>>> import numpy as np
>>> np.set_printoptions(precision=1, suppress=True, linewidth=160, legacy="1.25")
>>> W0 = np.load("run11.npy")
>>> W0
array([[3, 3, 1],
       [4, 2, 2],
       [3, 1, 0],
       [6, 6, 7],
       [3, 1, 0],
       [4, 0, 1],
       [3, 1, 0],
       [4, 2, 2],
       [6, 4, 6],
       [5, 1, 3],
       [6, 8, 8],
       [4, 2, 2],
       [3, 5, 2],
       [6, 6, 7],
       [4, 2, 2],
       [5, 1, 3],
       [4, 4, 3],
       [4, 2, 2],
       [5, 3, 4]])
>>> rng = np.random.default_rng(405)
>>> Y = W0 + rng.integers(-2, 3, (19, 1)) @ rng.integers(-2, 3, (1, 3))
>>> Y
array([[ 5,  2,  1],
       [ 0,  4,  2],
       [ 7, -1,  0],
       [ 8,  5,  7],
       [ 7, -1,  0],
       [ 2,  1,  1],
       [ 3,  1,  0],
       [ 0,  4,  2],
       [ 6,  4,  6],
       [ 3,  2,  3],
       [ 6,  8,  8],
       [ 4,  2,  2],
       [ 3,  5,  2],
       [10,  4,  7],
       [ 6,  1,  2],
       [ 5,  1,  3],
       [ 8,  2,  3],
       [ 8,  0,  2],
       [ 9,  1,  4]])
>>> np.round(np.linalg.svd(Y - W0, compute_uv=False), 1) + 0
array([13.6,  0. ,  0. ])
>>> Y - W0
array([[ 2, -1,  0],
       [-4,  2,  0],
       [ 4, -2,  0],
       [ 2, -1,  0],
       [ 4, -2,  0],
       [-2,  1,  0],
       [ 0,  0,  0],
       [-4,  2,  0],
       [ 0,  0,  0],
       [-2,  1,  0],
       [ 0,  0,  0],
       [ 0,  0,  0],
       [ 0,  0,  0],
       [ 4, -2,  0],
       [ 2, -1,  0],
       [ 0,  0,  0],
       [ 4, -2,  0],
       [ 4, -2,  0],
       [ 4, -2,  0]])
>>> Xc = Y - Y.mean(axis=0)
>>> Uu, sig, Vt = np.linalg.svd(Xc, full_matrices=False)
>>> np.abs(Uu[:, 0]).argmax()
13
>>> np.abs(Vt[-1])
array([0.3, 0.7, 0.7])
>>> np.round(Xc.mean(axis=0), 1) + 0
array([0., 0., 0.])
>>> (np.sign(Uu[:, 0]) == np.sign(Uu[0, 0])).astype(int)
array([1, 1, 1, 0, 1, 1, 1, 1, 0, 1, 0, 1, 1, 0, 1, 1, 0, 0, 0])
>>> J = np.array([[0.7, 0.1, -0.8, -1.4],
...     [0.0, 2.3, -0.7, -1.7],
...     [0.1, 0.0, 1.8, 0.6],
...     [0.3, 0.3, 0.9, 0.1]])
>>> idx = rng.permutation(4)
>>> idx
array([3, 1, 0, 2])
>>> Y = J[idx][:, idx]
>>> np.diag(Y)
array([0.1, 2.3, 0.7, 1.8])
>>> np.round(np.linalg.det(Y), 1), round(float(np.linalg.det(J[idx])), 1)
(1.1, 1.1)
>>> np.allclose(Y, J)
False
>>> m1 = np.array([[0.8, 0.2, -0.2, 1.0], [-0.3, 0.1, 0.0, 0.0], [-1.5, 0.2, -0.9, 0.2]])
>>> m1[:, 3] *= 3
>>> m1
array([[ 0.8,  0.2, -0.2,  3. ],
       [-0.3,  0.1,  0. ,  0. ],
       [-1.5,  0.2, -0.9,  0.6]])
>>> m1.reshape(-1, 2)
array([[ 0.8,  0.2],
       [-0.2,  3. ],
       [-0.3,  0.1],
       [ 0. ,  0. ],
       [-1.5,  0.2],
       [-0.9,  0.6]])
>>> m1.ravel(order="F")
array([ 0.8, -0.3, -1.5,  0.2,  0.1,  0.2, -0.2,  0. , -0.9,  3. ,  0. ,  0.6])
>>> m1.reshape(2, -1)
array([[ 0.8,  0.2, -0.2,  3. , -0.3,  0.1],
       [ 0. ,  0. , -1.5,  0.2, -0.9,  0.6]])
>>> blk = m1.reshape(3, 2, -1)
>>> np.swapaxes(blk, 1, 2)[2]
array([[-1.5, -0.9],
       [ 0.2,  0.6]])
>>> np.einsum("ihd,ihd->ih", blk, blk)
array([[0.7, 9. ],
       [0.1, 0. ],
       [2.3, 1.2]])
>>> X = np.array([[0, 5, 9, 5], [5, 0, 5, 9], [9, 5, 0, 5], [5, 9, 5, 0]])
>>> evals, evecs = np.linalg.eigh(X)
>>> np.round(evecs @ np.diag(evals) @ evecs.T, 1) + 0
array([[0., 5., 9., 5.],
       [5., 0., 5., 9.],
       [9., 5., 0., 5.],
       [5., 9., 5., 0.]])
>>> np.linalg.svd(X, compute_uv=False)
array([19.,  9.,  9.,  1.])
>>> np.unique(evals.round(6) + 0, return_counts=True)[1]
array([2, 1, 1])
>>> np.linalg.eigvalsh(X @ X)
array([  1.,  81.,  81., 361.])
>>> np.round(evecs.T @ evecs, 1) + 0
array([[1., 0., 0., 0.],
       [0., 1., 0., 0.],
       [0., 0., 1., 0.],
       [0., 0., 0., 1.]])
>>> evals, evecs = np.linalg.eigh(X)
>>> x0 = np.array([2, -2, 1, 2])
>>> np.abs(X).sum(axis=1).max(), round(float(np.abs(evals).max()), 1)
(19, 19.0)
>>> evecs * np.abs(evals) @ evecs.T
array([[9.5, 4.5, 0.5, 4.5],
       [4.5, 9.5, 4.5, 0.5],
       [0.5, 4.5, 9.5, 4.5],
       [4.5, 0.5, 4.5, 9.5]])
>>> x0 @ X @ x0
-36
>>> evecs * np.maximum(evals, 0) @ evecs.T
array([[4.7, 4.7, 4.7, 4.7],
       [4.7, 4.7, 4.7, 4.7],
       [4.7, 4.7, 4.7, 4.7],
       [4.7, 4.7, 4.7, 4.7]])
>>> np.linalg.eigvalsh(X[1:, 1:])
array([-9. , -3.9, 12.9])
>>> round(np.linalg.eigvalsh(X).min(), 1)
-9.0
>>> evals, evecs = np.linalg.eig(X)
>>> np.prod(evals)
-1539.0
>>> np.round(X @ evecs[:, 0] - evals[0] * evecs[:, 0], 1) + 0
array([0., 0., 0., 0.])
>>> Y = np.linalg.inv(X)
>>> np.allclose(Y, X.T)
False
>>> round(float(np.linalg.det(X) * np.linalg.det(Y)), 1)
1.0
>>> round(np.linalg.cond(X), 1)
19.0
>>> Y
array([[-0.3,  0.3, -0.2,  0.3],
       [ 0.3, -0.3,  0.3, -0.2],
       [-0.2,  0.3, -0.3,  0.3],
       [ 0.3, -0.2,  0.3, -0.3]])
>>> np.round(np.linalg.slogdet(X)[0], 1)
-1.0
>>> mat = np.loadtxt("dump.csv", delimiter=",")
>>> mat
array([[-0.9, -0.3],
       [ 0.3, -0.9]])
>>> f, g = mat[1], mat[0]
>>> f @ g
0.0
>>> p = (f @ g) / (f @ f) * f
>>> np.linalg.matrix_rank(np.outer(f, g))
1
>>> g - p
array([-0.9, -0.3])
>>> np.round(np.linalg.norm(f + g) ** 2 + np.linalg.norm(f - g) ** 2, 1)
4.0
>>> np.round(np.trace(mat), 1)
-1.9
>>> (mat - mat.T) / 2
array([[ 0. , -0.3],
       [ 0.3,  0. ]])
>>> mat @ mat
array([[ 0.8,  0.6],
       [-0.6,  0.8]])
>>> np.linalg.matrix_power(mat, 2)
array([[ 0.8,  0.6],
       [-0.6,  0.8]])
>>> np.round(np.abs(np.linalg.eigvals(mat)).max(), 1)
1.0
>>> np.linalg.pinv(mat)
array([[-0.9,  0.3],
       [-0.3, -0.9]])
>>> np.linalg.norm(mat, axis=0)
array([1., 1.])
>>> idx = rng.permutation(2)
>>> idx
array([0, 1])
>>> Y = mat[idx][:, idx]
>>> round(float(np.linalg.det(Y)), 1), round(float(np.linalg.det(mat[idx])), 1)
(1.0, 1.0)
>>> Y
array([[-0.9, -0.3],
       [ 0.3, -0.9]])
>>> np.sort(np.abs(np.linalg.eigvals(Y)))
array([1., 1.])
>>> np.allclose(Y, mat)
True
>>> data = np.array([[0.6, -0.6, -0.9, 0.1],
...     [-1.9, 0.8, -1.0, -1.1],
...     [-1.5, -0.6, -1.1, 1.1]])
>>> data
array([[ 0.6, -0.6, -0.9,  0.1],
       [-1.9,  0.8, -1. , -1.1],
       [-1.5, -0.6, -1.1,  1.1]])
>>> Y = data + rng.integers(-2, 3, (3, 2)) @ rng.integers(-2, 3, (2, 4))
>>> Y
array([[-0.4,  2.4, -1.9,  1.1],
       [ 0.1,  0.8,  4. , -6.1],
       [-1.5, -4.6, -3.1,  3.1]])
>>> np.abs(Y - data).sum(axis=1)
array([ 6., 12.,  8.])
>>> np.linalg.matrix_rank(Y - data, tol=1e-8)
2
>>> np.round(np.linalg.svd(Y - data, compute_uv=False), 1) + 0
array([8.1, 5. , 0. ])
>>> def softmax(z):
...     e = np.exp(z - z.max(axis=-1, keepdims=True))
...     return e / e.sum(axis=-1, keepdims=True)
... 
>>> np.round(softmax(10 * data[0]), 1) + 0
array([1., 0., 0., 0.])
>>> softmax(data).sum(axis=1)
array([1., 1., 1.])
>>> softmax(data[0])
array([0.5, 0.1, 0.1, 0.3])
>>> softmax(data[0] + 3)
array([0.5, 0.1, 0.1, 0.3])
>>> scores = data @ data.T / np.sqrt(4)
>>> softmax(scores).round(6).argmax(axis=1)
array([0, 1, 2])
>>> np.round(softmax(scores + np.triu(np.full(scores.shape, -np.inf), 1)), 1) + 0
array([[1. , 0. , 0. ],
       [0. , 1. , 0. ],
       [0.1, 0.2, 0.7]])
>>> Y = np.array([[-1, 3], [3, -2]])
>>> W2 = np.kron(Y, data)
>>> W2
array([[-0.6,  0.6,  0.9, -0.1,  1.8, -1.8, -2.7,  0.3],
       [ 1.9, -0.8,  1. ,  1.1, -5.7,  2.4, -3. , -3.3],
       [ 1.5,  0.6,  1.1, -1.1, -4.5, -1.8, -3.3,  3.3],
       [ 1.8, -1.8, -2.7,  0.3, -1.2,  1.2,  1.8, -0.2],
       [-5.7,  2.4, -3. , -3.3,  3.8, -1.6,  2. ,  2.2],
       [-4.5, -1.8, -3.3,  3.3,  3. ,  1.2,  2.2, -2.2]])
>>> np.linalg.matrix_rank(W2)
6
>>> round(np.linalg.norm(W2, 2), 1), round(np.linalg.norm(Y, 2) * np.linalg.norm(data, 2), 1)
(13.0, 13.0)
>>> f = np.array([-3, 5, 3])
>>> M = f[np.abs(np.subtract.outer(np.arange(3), np.arange(3)))]
>>> M
array([[-3,  5,  3],
       [ 5, -3,  5],
       [ 3,  5, -3]])
>>> x0 = np.array([-2, 2, 1])
>>> y = M @ x0
>>> coef, lr = np.zeros(3), 1 / np.linalg.norm(M, 2) ** 2
>>> for i in range(40):
...     coef -= lr * M.T @ (M @ coef - y)
...     if i % 10 == 0: print(i, round(np.linalg.norm(M @ coef - y), 1))
... 
0 7.1
10 0.0
20 0.0
30 0.0
>>> np.round(np.linalg.cond(M), 1)
1.5
>>> evals, evecs = np.linalg.eig(M)
>>> np.round(M @ evecs[:, 0] - evals[0] * evecs[:, 0], 1) + 0
array([0., 0., 0.])
>>> evals
array([ 5.7, -6. , -8.7])
>>> evals, evecs = np.linalg.eigh(M)
>>> evals
array([-8.7, -6. ,  5.7])
>>> np.round(evecs.T @ M @ evecs, 1) + 0
array([[-8.7,  0. ,  0. ],
       [ 0. , -6. ,  0. ],
       [ 0. ,  0. ,  5.7]])
>>> np.linalg.svd(M, compute_uv=False)
array([8.7, 6. , 5.7])
>>> arr = np.load("case11.npy")
>>> arr
array([[-1.,  4., -1.],
       [ 8.,  3.,  3.],
       [ 0.,  0.,  3.]])
>>> Y = np.array([[1, 2, -1], [0, 0, -2], [-2, 1, -2]])
>>> np.einsum("ij->j", arr)
array([7., 7., 5.])
>>> Y.T @ arr.T
array([[  1.,   2.,  -6.],
       [ -3.,  19.,   3.],
       [ -5., -20.,  -6.]])
>>> np.linalg.matrix_rank(np.vstack([arr, Y.T]))
3
>>> np.vstack([arr, Y.T]).shape
(6, 3)
>>> arr @ Y
array([[  1.,  -3.,  -5.],
       [  2.,  19., -20.],
       [ -6.,   3.,  -6.]])
